$ python3 -q
>>> import numpy as np
>>> import numpy.linalg as la
>>> np.set_printoptions(precision=2, suppress=True, linewidth=120, sign=" ")
>>> def rnd(a):
...     return np.round(a, 2) + 0
... 
>>> q, _ = la.qr(np.array([[0.3, 1.2, 0.4, 0.4, 0.4, 0.5, -0.1, -2.4],
...     [0.0, -0.3, 0.0, -1.5, -0.6, -0.5, -2.2, 0.7],
...     [0.5, 0.5, -2.2, 1.7, -0.8, 1.4, -0.4, 1.0],
...     [-0.5, 2.4, -1.2, 1.8, -0.8, 1.1, -0.7, -0.6],
...     [-1.0, -0.7, 1.9, -0.2, 0.7, -0.2, -0.9, -0.6],
...     [-1.3, 1.4, 0.2, -1.5, -0.3, -2.3, 0.6, 0.6],
...     [0.1, -0.1, 0.3, -0.1, -0.1, 0.3, 0.3, 0.3],
...     [-0.7, 1.4, -0.8, 0.8, 0.9, -0.7, 0.2, -0.7]]))
>>> evals = np.array([-2, -3, 1, 0, -2, -3, -3, 3])
>>> A = q @ np.diag(evals) @ q.T
>>> rnd(A)
array([[ 0.27, -0.42, -0.01, -1.21,  1.17,  0.66,  0.38, -1.01],
       [-0.42, -1.95, -0.32, -0.23, -1.04,  0.79, -0.02, -0.23],
       [-0.01, -0.32,  1.17, -1.31,  0.97,  1.  , -0.39, -0.1 ],
       [-1.21, -0.23, -1.31, -1.53, -0.06, -0.99,  0.09,  0.16],
       [ 1.17, -1.04,  0.97, -0.06, -1.18,  0.13,  0.07, -0.17],
       [ 0.66,  0.79,  1.  , -0.99,  0.13, -1.03, -0.08, -0.29],
       [ 0.38, -0.02, -0.39,  0.09,  0.07, -0.08, -2.88, -0.27],
       [-1.01, -0.23, -0.1 ,  0.16, -0.17, -0.29, -0.27, -1.87]])
>>> rnd(A @ la.pinv(A) @ A)
array([[ 0.27, -0.42, -0.01, -1.21,  1.17,  0.66,  0.38, -1.01],
       [-0.42, -1.95, -0.32, -0.23, -1.04,  0.79, -0.02, -0.23],
       [-0.01, -0.32,  1.17, -1.31,  0.97,  1.  , -0.39, -0.1 ],
       [-1.21, -0.23, -1.31, -1.53, -0.06, -0.99,  0.09,  0.16],
       [ 1.17, -1.04,  0.97, -0.06, -1.18,  0.13,  0.07, -0.17],
       [ 0.66,  0.79,  1.  , -0.99,  0.13, -1.03, -0.08, -0.29],
       [ 0.38, -0.02, -0.39,  0.09,  0.07, -0.08, -2.88, -0.27],
       [-1.01, -0.23, -0.1 ,  0.16, -0.17, -0.29, -0.27, -1.87]])
>>> la.lstsq(A[:-1].T, A[-1])[2]
np.int32(7)
>>> np.unique(A.round(6), axis=0).shape
(8, 8)
